% ipython --no-banner

In [1]: import numpy as np

In [2]: from numpy import linalg as LA

In [3]: np.set_printoptions(precision=3, suppress=True, linewidth=120, floatmode="fixed")

In [4]: m1 = np.array([[5, 0, 0, 0, 0],
   ...:     [0, 0, 0, 3, 0],
   ...:     [0, 0, 2, 0, 0],
   ...:     [0, 0, 0, 0, 7],
   ...:     [0, 0, 0, 0, 0]])

In [5]: # splits into 3 blocks

In [6]: np.prod(np.diag(m1)), np.round(LA.det(m1), 3)
Out[6]: (np.int64(0), np.float64(0.0))

In [7]: m1 @ m1
Out[7]: 
array([[25,  0,  0,  0,  0],
       [ 0,  0,  0,  0, 21],
       [ 0,  0,  4,  0,  0],
       [ 0,  0,  0,  0,  0],
       [ 0,  0,  0,  0,  0]])

In [8]: [int(LA.matrix_rank(LA.matrix_power(m1, p))) for p in range(1, 6)]
Out[8]: [4, 3, 2, 2, 2]

In [9]: np.sort(LA.eigvals(m1))
Out[9]: array([0.000, 0.000, 0.000, 2.000, 5.000])

In [10]: LA.matrix_rank(m1 - m1[0, 0] * np.eye(5))
Out[10]: np.int64(4)

In [11]: np.argsort(-LA.norm(m1, axis=0).round(6), kind="stable")[:3]
Out[11]: array([4, 0, 3])

In [12]: round(float(LA.norm(m1, 2) / LA.norm(m1)), 3)
Out[12]: 0.75

In [13]: LA.matrix_rank(m1, rtol=0.1)
Out[13]: np.int64(4)

In [14]: C2 = m1.T @ m1

In [15]: np.trace(C2), (m1 ** 2).sum()
Out[15]: (np.int64(87), np.int64(87))

In [16]: (m1 @ m1.T).shape
Out[16]: (5, 5)

In [17]: E = np.load("w.npy")

In [18]: E
Out[18]: 
array([[-2,  2,  1,  3,  1],
       [ 1, -2,  2,  1,  3],
       [ 3,  1, -2,  2,  1],
       [ 1,  3,  1, -2,  2],
       [ 2,  1,  3,  1, -2]])

In [19]: U, sig, Vh = LA.svd(E, full_matrices=False)

In [20]: round(np.sqrt((sig ** 2).sum()), 3), round(LA.norm(E), 3)
Out[20]: (np.float64(9.747), np.float64(9.747))

In [21]: U.shape, sig.shape, Vh.shape
Out[21]: ((5, 5), (5,), (5, 5))

In [22]: np.abs(Vh[0])
Out[22]: array([0.447, 0.447, 0.447, 0.447, 0.447])

In [23]: np.round(U.T @ U, 3) + 0
Out[23]: 
array([[1.000, 0.000, 0.000, 0.000, 0.000],
       [0.000, 1.000, 0.000, 0.000, 0.000],
       [0.000, 0.000, 1.000, 0.000, 0.000],
       [0.000, 0.000, 0.000, 1.000, 0.000],
       [0.000, 0.000, 0.000, 0.000, 1.000]])

In [24]: x = np.array([-3, -1, 0, 5, -1])

In [25]: y = E @ x

In [26]: y
Out[26]: array([ 18,   1,  -1, -18,   0])

In [27]: LA.solve(E.T, E[4])
Out[27]: array([ 0.000, -0.000,  0.000,  0.000,  1.000])

In [28]: np.round(LA.solve(E, -3 * y), 3) + 0
Out[28]: array([  9.000,   3.000,   0.000, -15.000,   3.000])

In [29]: np.round(LA.solve(E, y), 3) + 0
Out[29]: array([-3.000, -1.000,  0.000,  5.000, -1.000])

In [30]: M = np.loadtxt("layer4.csv", delimiter=",")

In [31]: M
Out[31]: 
array([[3.000, 0.000, 2.000, 0.000, 2.000, 0.000, 3.000, 2.000, 0.000],
       [0.000, 0.000, 0.000, 2.000, 3.000, 0.000, 0.000, 1.000, 3.000],
       [0.000, 0.000, 3.000, 0.000, 1.000, 0.000, 3.000, 1.000, 2.000],
       [0.000, 0.000, 0.000, 0.000, 3.000, 1.000, 3.000, 3.000, 3.000],
       [0.000, 0.000, 0.000, 0.000, 3.000, 0.000, 3.000, 0.000, 2.000],
       [0.000, 0.000, 0.000, 0.000, 0.000, 1.000, 2.000, 3.000, 2.000],
       [0.000, 0.000, 0.000, 0.000, 0.000, 0.000, 0.000, 2.000, 0.000],
       [0.000, 0.000, 0.000, 0.000, 0.000, 0.000, 0.000, 0.000, 2.000],
       [0.000, 0.000, 0.000, 0.000, 0.000, 0.000, 0.000, 0.000, 1.000]])

In [32]: rng = np.random.default_rng(56)

In [33]: lab = rng.permutation(9)

In [34]: lab
Out[34]: array([0, 6, 2, 4, 8, 1, 3, 7, 5])

In [35]: Y = M[lab][:, lab]

In [36]: np.allclose(Y, M)
Out[36]: False

In [37]: np.sort(np.abs(LA.eigvals(Y)))
Out[37]: array([0.000, 0.000, 0.000, 0.000, 1.000, 1.000, 3.000, 3.000, 3.000])

In [38]: Y
Out[38]: 
array([[3.000, 3.000, 2.000, 2.000, 0.000, 0.000, 0.000, 2.000, 0.000],
       [0.000, 0.000, 0.000, 0.000, 0.000, 0.000, 0.000, 2.000, 0.000],
       [0.000, 3.000, 3.000, 1.000, 2.000, 0.000, 0.000, 1.000, 0.000],
       [0.000, 3.000, 0.000, 3.000, 2.000, 0.000, 0.000, 0.000, 0.000],
       [0.000, 0.000, 0.000, 0.000, 1.000, 0.000, 0.000, 0.000, 0.000],
       [0.000, 0.000, 0.000, 3.000, 3.000, 0.000, 2.000, 1.000, 0.000],
       [0.000, 3.000, 0.000, 3.000, 3.000, 0.000, 0.000, 3.000, 1.000],
       [0.000, 0.000, 0.000, 0.000, 2.000, 0.000, 0.000, 0.000, 0.000],
       [0.000, 2.000, 0.000, 0.000, 2.000, 0.000, 0.000, 3.000, 1.000]])

In [39]: np.allclose(M[:-1].T @ LA.lstsq(M[:-1].T, M[-1])[0], M[-1])
Out[39]: True

In [40]: w1 = np.array([[-7, 0, 1, -2, 9],
    ...:     [-7, -9, 6, -3, -6],
    ...:     [4, 5, -2, -2, 9],
    ...:     [-7, 4, -6, -4, -1],
    ...:     [1, -4, 8, -9, 7],
    ...:     [-3, 4, 4, -1, -2],
    ...:     [4, 3, -8, 7, 4],
    ...:     [-7, 6, 7, -5, -3],
    ...:     [5, -8, 6, -4, -5]])

In [41]: b = np.array([-1, 3, -3, -2, -3])

In [42]: act = np.maximum(M @ w1 + b, 0)

In [43]: (act > 0).mean(axis=0)
Out[43]: array([0.556, 0.444, 0.889, 0.000, 0.444])

In [44]: LA.matrix_rank(act)
Out[44]: np.int64(4)

In [45]: act
Out[45]: 
array([[ 0.000, 26.000,  2.000,  0.000, 62.000],
       [ 0.000,  0.000, 34.000,  0.000,  0.000],
       [27.000, 13.000,  0.000,  0.000, 30.000],
       [ 5.000,  0.000, 40.000,  0.000,  4.000],
       [24.000,  0.000,  9.000,  0.000, 20.000],
       [ 0.000, 15.000, 18.000,  0.000,  0.000],
       [ 0.000, 15.000, 11.000,  0.000,  0.000],
       [ 9.000,  0.000,  9.000,  0.000,  0.000],
       [ 4.000,  0.000,  3.000,  0.000,  0.000]])

In [46]: cent = np.array([[0, 3, 1], [1, 0, 3], [3, 0, -1], [-1, 1, -3], [0, 2, -3]])

In [47]: act @ cent
Out[47]: 
array([[  32.000,  124.000, -110.000],
       [ 102.000,    0.000,  -34.000],
       [  13.000,  141.000,  -24.000],
       [ 120.000,   23.000,  -47.000],
       [  27.000,  112.000,  -45.000],
       [  69.000,    0.000,   27.000],
       [  48.000,    0.000,   34.000],
       [  27.000,   27.000,    0.000],
       [   9.000,   12.000,    1.000]])

In [48]: (act @ cent).round(6).argmax(axis=1)
Out[48]: array([1, 0, 1, 0, 1, 0, 0, 0, 1])
